>>> import numpy as np
>>> np.set_printoptions(suppress=True, linewidth=140)
>>> rnd = lambda a: np.round(a, 2) + 0
>>> W0 = np.load("m.npy")
>>> W0
array([[ 0,  0,  0,  0],
       [ 0, 13, 12,  9],
       [ 0, 12, 13,  6],
       [ 0,  9,  6,  9]])
>>> left, sigma, vt = np.linalg.svd(W0)
>>> evecs = vt[:(sigma > 1e-8).sum()]
>>> rng = np.random.default_rng(676)
>>> x = W0[0] + -1 * W0[2] + rng.integers(2) * np.eye(4)[1]
>>> print(x)
[  0. -12. -13.  -6.]
>>> np.allclose(evecs.T @ evecs @ x, x)
True
>>> E = np.loadtxt("arr.csv", delimiter=",")
>>> E
array([[1., 0.],
       [0., 1.]])
>>> # a transition matrix
>>> ev, evecs = np.linalg.eig(E)
>>> print(rnd(np.sort(np.linalg.eigvals(E @ E))))
[1. 1.]
>>> np.prod(ev)
np.float64(1.0)
>>> ev
array([1., 1.])
>>> L = np.linalg.cholesky(E)
>>> E / np.sqrt(np.outer(np.diag(E), np.diag(E)))
array([[1., 0.],
       [0., 1.]])
>>> np.diag(L) ** 2
array([1., 1.])
>>> L
array([[1., 0.],
       [0., 1.]])
>>> L @ L.T
array([[1., 0.],
       [0., 1.]])
>>> mat = np.load("dump.npy")
>>> mat
array([[-3.,  1., -1.],
       [-2.,  1.,  0.],
       [ 4., -1.,  2.]])
>>> left, sigma, vt = np.linalg.svd(mat)
>>> evecs = vt[:(sigma > 1e-8).sum()]
>>> x = mat[2] + 3 * mat[0] + rng.integers(2) * np.eye(3)[0]
>>> print(x)
[-5.  2. -1.]
>>> np.allclose(evecs.T @ evecs @ x, x)
True
>>> F = np.load("x.npy")
>>> F
array([[ 0.,  1.,  2., -4.],
       [ 1.,  0.,  0.,  0.],
       [ 2.,  0.,  0.,  0.],
       [-4.,  0.,  0.,  0.]])
>>> np.einsum("ii->", F)
np.float64(0.0)
>>> rnd(np.linalg.det(F.T))
np.float64(0.0)
>>> rnd(np.linalg.det(F[::-1]))
np.float64(0.0)
>>> print(rnd(np.poly(F)))
[  1.   0. -21.   0.   0.]
>>> arr = np.load("layer15.npy")
>>> arr
array([[ 1,  2, -1],
       [ 2,  4, -2],
       [-1, -2,  1]])
>>> rk = np.linalg.matrix_rank(F)
>>> rk
np.int64(2)
>>> N = np.linalg.svd(F)[2][rk:].T
>>> [int(np.linalg.matrix_rank(F[:, :j + 1])) for j in range(4)]
[1, 2, 2, 2]
>>> np.linalg.matrix_rank(F.T @ F), np.linalg.matrix_rank(F @ F.T)
(np.int64(2), np.int64(2))
>>> np.allclose(F @ N, 0)
True
>>> rnd(np.linalg.norm(arr, 2) / np.linalg.norm(arr))
np.float64(1.0)
>>> [round(float(x), 2) for x in np.linalg.svd(arr, compute_uv=False)[:3]]
[6.0, 0.0, 0.0]
>>> J = np.load("test7.npy")
>>> rnd(J)
array([[ 0.9 , -0.19,  0.23,  0.07],
       [-0.19,  0.54,  0.25,  0.39],
       [ 0.23,  0.25,  0.23,  0.26],
       [ 0.07,  0.39,  0.26,  0.33]])
>>> ev, evecs = np.linalg.eigh(J)
>>> rnd(np.linalg.eigvalsh(J + -2 * np.eye(4)))
array([-2., -2., -1., -1.])
>>> print(rnd(evecs.T @ evecs))
[[1. 0. 0. 0.]
 [0. 1. 0. 0.]
 [0. 0. 1. 0.]
 [0. 0. 0. 1.]]
>>> rnd(ev.sum()), rnd(np.trace(J))
(np.float64(2.0), np.float64(2.0))
>>> left, sigma, vt = np.linalg.svd(F)
>>> np.argmax(sigma[:-1] / (sigma[1:] + 1e-6)) + 1
np.int64(2)
>>> rnd(sigma)
array([4.58, 4.58, 0.  , 0.  ])
>>> Y = left[:, :2] @ np.diag(sigma[:2]) @ vt[:2]
>>> rnd(np.linalg.norm(F - Y) / np.linalg.norm(F))
np.float64(0.0)
>>> np.linalg.matrix_rank(Y)
np.int64(2)
>>> print(rnd(np.linalg.norm(F - Y, 2)), rnd(sigma[2]))
0.0 0.0
>>> np.linalg.matrix_rank(J, rtol=0.1)
np.int64(2)
>>> print(rnd(np.linalg.norm(J, 2) / np.linalg.norm(J)))
0.71
>>> rnd(J @ J)
array([[ 0.9 , -0.19,  0.23,  0.07],
       [-0.19,  0.54,  0.25,  0.39],
       [ 0.23,  0.25,  0.23,  0.26],
       [ 0.07,  0.39,  0.26,  0.33]])
>>> rnd(np.abs(np.linalg.eigvals(J)).max())
np.float64(1.0)
>>> np.linalg.determinant(J)
Traceback (most recent call last):
  File "<python-input-63>", line 1, in <module>
    np.linalg.determinant(J)
    ^^^^^^^^^^^^^^^^^^^^^
AttributeError: module 'numpy.linalg' has no attribute 'determinant'
>>> feats = np.load("mat.npy")
>>> feats
array([[ 10.61,  -8.53,  -0.44],
       [-12.43,  30.29,  25.36],
       [  0.01,   7.08,  11.91],
       [ -7.58,  -8.59,   4.87],
       [ -8.29, -20.35,  -8.92],
       [ -7.64,   7.04,   0.77],
       [ 19.34,  -8.94,  18.1 ],
       [-16.49,   5.33,  -2.42],
       [ 38.26,   2.08,  16.58],
       [-15.51,   2.72, -10.48],
       [ 12.4 ,  16.41,  -7.61],
       [  6.84,  -4.6 , -14.04],
       [  8.21,  20.92,   0.96]])
>>> O, evecs = np.linalg.qr(feats[:, :2])[0], np.linalg.qr(feats[:, 2:])[0]
>>> sigma = np.linalg.svd(O.T @ evecs, compute_uv=False)
>>> rnd(np.degrees(np.arccos(sigma.clip(0, 1))))
array([60.47])
>>> print(rnd(np.linalg.norm(O @ O.T - evecs @ evecs.T, 2)))
1.0
>>> f = np.array([3, 3, 2])
>>> rnd(np.correlate(feats[9], feats[2], "full"))
array([-184.72,  -77.42, -105.71,  -74.17,   -0.1 ])
>>> rnd(np.cross(feats[9, :3], feats[2, :3]))
array([ 106.59,  184.62, -109.84])
>>> rnd(np.polyval(f, feats[9]))
array([677.15,  32.36, 300.05])
>>> rnd(np.convolve(feats[9], f))
array([-46.53, -38.37, -54.3 , -26.  , -20.96])
>>> W2 = np.array([[-5, -5, -3], [-9, -4, -1], [-7, -2, -3]])
>>> X = np.repeat(W2, 21 // 3, axis=0)
>>> X = X + 0.02 * rng.normal(size=X.shape)
>>> rnd(X)
array([[-5.02, -4.99, -3.05],
       [-5.  , -5.01, -2.98],
       [-4.97, -4.99, -3.05],
       [-5.01, -5.02, -2.99],
       [-5.01, -5.01, -2.97],
       [-5.02, -5.03, -2.99],
       [-4.98, -5.  , -3.03],
       [-8.98, -3.99, -0.97],
       [-8.98, -4.02, -0.99],
       [-8.98, -3.98, -0.97],
       [-8.98, -4.01, -1.  ],
       [-9.  , -4.03, -0.98],
       [-8.99, -4.  , -1.05],
       [-8.98, -4.01, -0.99],
       [-6.99, -2.  , -2.99],
       [-6.99, -2.01, -3.02],
       [-7.  , -1.98, -3.03],
       [-7.01, -2.  , -2.99],
       [-7.  , -1.97, -2.99],
       [-7.01, -1.99, -3.  ],
       [-7.03, -1.98, -3.03]])
>>> labels = rng.permutation(3)
>>> Y = X[:, labels] * rng.choice([-1, 1], 3)
>>> rnd(Y)
array([[ 3.05,  5.02, -4.99],
       [ 2.98,  5.  , -5.01],
       [ 3.05,  4.97, -4.99],
       [ 2.99,  5.01, -5.02],
       [ 2.97,  5.01, -5.01],
       [ 2.99,  5.02, -5.03],
       [ 3.03,  4.98, -5.  ],
       [ 0.97,  8.98, -3.99],
       [ 0.99,  8.98, -4.02],
       [ 0.97,  8.98, -3.98],
       [ 1.  ,  8.98, -4.01],
       [ 0.98,  9.  , -4.03],
       [ 1.05,  8.99, -4.  ],
       [ 0.99,  8.98, -4.01],
       [ 2.99,  6.99, -2.  ],
       [ 3.02,  6.99, -2.01],
       [ 3.03,  7.  , -1.98],
       [ 2.99,  7.01, -2.  ],
       [ 2.99,  7.  , -1.97],
       [ 3.  ,  7.01, -1.99],
       [ 3.03,  7.03, -1.98]])
>>> left, _, vt = np.linalg.svd(X.T @ Y)
>>> rnd(left @ vt)
array([[ 0., -1.,  0.],
       [ 0.,  0.,  1.],
       [-1.,  0.,  0.]])
